$ python -q
>>> import numpy as np
>>> import numpy.linalg as la
>>> np.set_printoptions(precision=3, suppress=True, linewidth=140)
>>> data = np.load("arr.npy")
>>> data
array([[ 2.,  5.,  5.,  3., -3.],
       [ 4.,  1.,  4., -3.,  1.],
       [ 0.,  1.,  2.,  1., -2.],
       [ 0.,  0.,  0., -5.,  5.],
       [ 0.,  0.,  0., -3., -1.]])
>>> round(la.norm(data, 2), 3)
np.float64(10.174)
>>> round(float(la.norm(data, "nuc")), 3)
24.467
>>> np.round(la.norm(data[3], 1), 3), np.round(la.norm(data[3], np.inf), 3)
(np.float64(10.0), np.float64(5.0))
>>> round(float(la.norm(data, 1)), 3), round(float(la.norm(data, np.inf)), 3)
(15.0, 18.0)
>>> print(la.norm(data, axis=1).argmax())
0
>>> data[3] @ data[1]
np.float64(20.0)
>>> P = np.triu(np.array([[0, -2, -1, 1, -1],
...     [-1, -2, 3, 0, 3],
...     [-1, -2, 0, -1, -2],
...     [1, -1, -1, -2, 2],
...     [2, 3, 3, -2, 3]]), 1) + np.eye(5)
>>> other = P @ data @ la.inv(P)
>>> np.poly(other)
array([   1.,    1.,  -26., -172., -176.,  480.])
>>> other
array([[ -6., -10.,  19.,  31.,   3.],
       [  4.,  12., -22., -35., -14.],
       [  0.,   1.,  -1.,  11., -32.],
       [  0.,   0.,   0., -11.,  25.],
       [  0.,   0.,   0.,  -3.,   5.]])
>>> P @ data - data @ P
array([[ -8.,   1., -23.,   6.,  -3.],
       [  0.,  11.,   7.,  -6.,   6.],
       [  0.,   0.,  -3.,  13.,  -4.],
       [  0.,   0.,   0.,  -6.,   8.],
       [  0.,   0.,   0.,   0.,   6.]])
>>> f = np.array([0, 0, -3, -3, -1])
>>> other = data + np.outer(f, np.eye(5)[4])
>>> print(la.matrix_rank(other - data))
1
>>> f, v = data[3], data[0]
>>> f @ v
np.float64(-30.0)
>>> f @ f
np.float64(50.0)
>>> pr = (f @ v) / (f @ f) * f
>>> la.matrix_rank(np.outer(f, v))
np.int64(1)
>>> print(pr)
[-0. -0. -0.  3. -3.]
>>> v - pr
array([2., 5., 5., 0., 0.])
>>> theta = np.radians(45)
>>> Rm = np.eye(5)
>>> Rm[2, 2] = Rm[1, 1] = np.cos(theta)
>>> Rm[2, 1], Rm[1, 2] = -np.sin(theta), np.sin(theta)
>>> Rm
array([[ 1.   ,  0.   ,  0.   ,  0.   ,  0.   ],
       [ 0.   ,  0.707,  0.707,  0.   ,  0.   ],
       [ 0.   , -0.707,  0.707,  0.   ,  0.   ],
       [ 0.   ,  0.   ,  0.   ,  1.   ,  0.   ],
       [ 0.   ,  0.   ,  0.   ,  0.   ,  1.   ]])
>>> other = data @ Rm.T
>>> round(float(la.det(Rm)), 3), round(float(np.trace(Rm)), 3)
(1.0, 4.414)
>>> np.allclose(la.norm(data, axis=1), la.norm(other, axis=1))
True
>>> other.round(3) + 0
array([[ 2.   ,  7.071,  0.   ,  3.   , -3.   ],
       [ 4.   ,  3.536,  2.121, -3.   ,  1.   ],
       [ 0.   ,  2.121,  0.707,  1.   , -2.   ],
       [ 0.   ,  0.   ,  0.   , -5.   ,  5.   ],
       [ 0.   ,  0.   ,  0.   , -3.   , -1.   ]])
>>> np.allclose(data @ data.T, other @ other.T)
True
>>> mat = np.loadtxt("layer15.csv", delimiter=",")
>>> mat
array([[-3., -3.,  1.,  0., -2., -2.,  1.,  2., -2.,  1.,  0.],
       [-1., -1.,  2., -2.,  6.,  2., -3.,  1.,  2.,  0.,  2.],
       [ 0.,  3.,  0.,  1., -6., -3.,  3.,  0.,  1.,  0., -2.],
       [-2.,  1., -3.,  1.,  0.,  0.,  0.,  1., -2., -3., -3.],
       [-1.,  1., -3., -1., -2., -3.,  1., -3.,  2.,  0.,  0.],
       [ 3., -3., -2., -3., -6., -2.,  3.,  1.,  1.,  1., -1.],
       [ 2., -3., -1.,  0.,  0.,  0.,  0.,  0.,  1., -1.,  0.],
       [-1.,  3., -1.,  0., -6.,  0.,  3., -3.,  0.,  3., -3.],
       [-1.,  3., -3., -2.,  4.,  1., -2.,  3., -2., -2.,  2.]])
>>> f, v = mat[6], mat[4]
>>> f @ v
np.float64(0.0)
>>> pr = (f @ v) / (f @ f) * f
>>> pr
array([ 0., -0., -0.,  0.,  0.,  0.,  0.,  0.,  0., -0.,  0.])
>>> print(v - pr)
[-1.  1. -3. -1. -2. -3.  1. -3.  2.  0.  0.]
>>> la.matrix_rank(np.outer(f, v))
np.int64(1)
>>> (v - pr) @ f
np.float64(0.0)
>>> np.outer(f, v)
array([[-2.,  2., -6., -2., -4., -6.,  2., -6.,  4.,  0.,  0.],
       [ 3., -3.,  9.,  3.,  6.,  9., -3.,  9., -6., -0., -0.],
       [ 1., -1.,  3.,  1.,  2.,  3., -1.,  3., -2., -0., -0.],
       [-0.,  0., -0., -0., -0., -0.,  0., -0.,  0.,  0.,  0.],
       [-0.,  0., -0., -0., -0., -0.,  0., -0.,  0.,  0.,  0.],
       [-0.,  0., -0., -0., -0., -0.,  0., -0.,  0.,  0.,  0.],
       [-0.,  0., -0., -0., -0., -0.,  0., -0.,  0.,  0.,  0.],
       [-0.,  0., -0., -0., -0., -0.,  0., -0.,  0.,  0.,  0.],
       [-1.,  1., -3., -1., -2., -3.,  1., -3.,  2.,  0.,  0.],
       [ 1., -1.,  3.,  1.,  2.,  3., -1.,  3., -2., -0., -0.],
       [-0.,  0., -0., -0., -0., -0.,  0., -0.,  0.,  0.,  0.]])
>>> other = mat / la.norm(mat, axis=1, keepdims=True)
>>> cov = other @ other.T
>>> print(cov[5])
[ 0.323 -0.609  0.552 -0.124  0.402  1.     0.464  0.455 -0.474]
>>> (cov - 2 * np.eye(9)).round(6).argmax(axis=1)
array([5, 8, 7, 8, 7, 2, 5, 2, 1])
>>> print((np.abs(cov) > 0.9).astype(int))
[[1 0 0 0 0 0 0 0 0]
 [0 1 0 0 0 0 0 0 0]
 [0 0 1 0 0 0 0 0 0]
 [0 0 0 1 0 0 0 0 0]
 [0 0 0 0 1 0 0 0 0]
 [0 0 0 0 0 1 0 0 0]
 [0 0 0 0 0 0 1 0 0]
 [0 0 0 0 0 0 0 1 0]
 [0 0 0 0 0 0 0 0 1]]
>>> la.norm(other, axis=1)
array([1., 1., 1., 1., 1., 1., 1., 1., 1.])
>>> J = np.load("a.npy")
>>> J
array([[20,  9,  3, -8, -3, -7, -7,  9],
       [-1,  3,  9,  0,  9, -7, -7, -6],
       [ 5, -1, 13, -6,  1, -2, -9,  7],
       [-9,  3, -1, 22, -3, -8, -8,  3],
       [ 5,  7, -1, -9,  7,  2, -5,  1],
       [ 8,  1, -2, -9,  7,  3,  1, -8],
       [ 9,  8,  9,  4,  0,  8,  2, -5],
       [ 4,  4,  1, -1, -6,  7,  2, -5]])
>>> rng = np.random.default_rng(44619)
>>> z = rng.permutation(8)
>>> other = J[:, z] * rng.choice([-1, 1], 8)
>>> other
array([[ -9, -20,  -3,   9,   8,  -7,  -3,   7],
       [ -3,   1,   9,  -6,   0,  -7,  -9,   7],
       [  1,  -5,   1,   7,   6,  -2, -13,   9],
       [ -3,   9,  -3,   3, -22,  -8,   1,   8],
       [ -7,  -5,   7,   1,   9,   2,   1,   5],
       [ -1,  -8,   7,  -8,   9,   3,   2,  -1],
       [ -8,  -9,   0,  -5,  -4,   8,  -9,  -2],
       [ -4,  -4,  -6,  -5,   1,   7,  -1,  -2]])
>>> U, _, Vt = la.svd(J.T @ other)
>>> np.round(la.lstsq(J, other)[0], 3) + 0
array([[ 0., -1.,  0.,  0.,  0.,  0.,  0.,  0.],
       [-1.,  0.,  0.,  0.,  0.,  0.,  0.,  0.],
       [ 0.,  0.,  0.,  0.,  0.,  0., -1.,  0.],
       [ 0.,  0.,  0.,  0., -1.,  0.,  0.,  0.],
       [ 0.,  0.,  1.,  0.,  0.,  0.,  0.,  0.],
       [ 0.,  0.,  0.,  0.,  0.,  1.,  0.,  0.],
       [ 0.,  0.,  0.,  0.,  0.,  0.,  0., -1.],
       [ 0.,  0.,  0.,  1.,  0.,  0.,  0.,  0.]])
>>> print(z)
[1 0 4 7 3 5 2 6]
>>> print(np.round(U @ Vt, 3) + 0)
[[ 0. -1.  0.  0.  0.  0.  0.  0.]
 [-1.  0.  0.  0.  0.  0.  0.  0.]
 [ 0.  0.  0.  0.  0.  0. -1.  0.]
 [ 0.  0.  0.  0. -1.  0.  0.  0.]
 [ 0.  0.  1.  0.  0.  0.  0.  0.]
 [ 0.  0.  0.  0.  0.  1.  0.  0.]
 [ 0.  0.  0.  0.  0.  0.  0. -1.]
 [ 0.  0.  0.  1.  0.  0.  0.  0.]]
>>> f = np.array([-4, -1, 3, -4, 1, -2, -5, -1])
>>> other = J + np.outer(f, np.eye(8)[6])
>>> np.round(la.det(other) / la.det(J), 3), round(1 + la.solve(J, f)[6], 3)
(np.float64(0.898), np.float64(0.898))
>>> la.matrix_rank(la.inv(other) - la.inv(J), tol=1e-8)
np.int64(1)
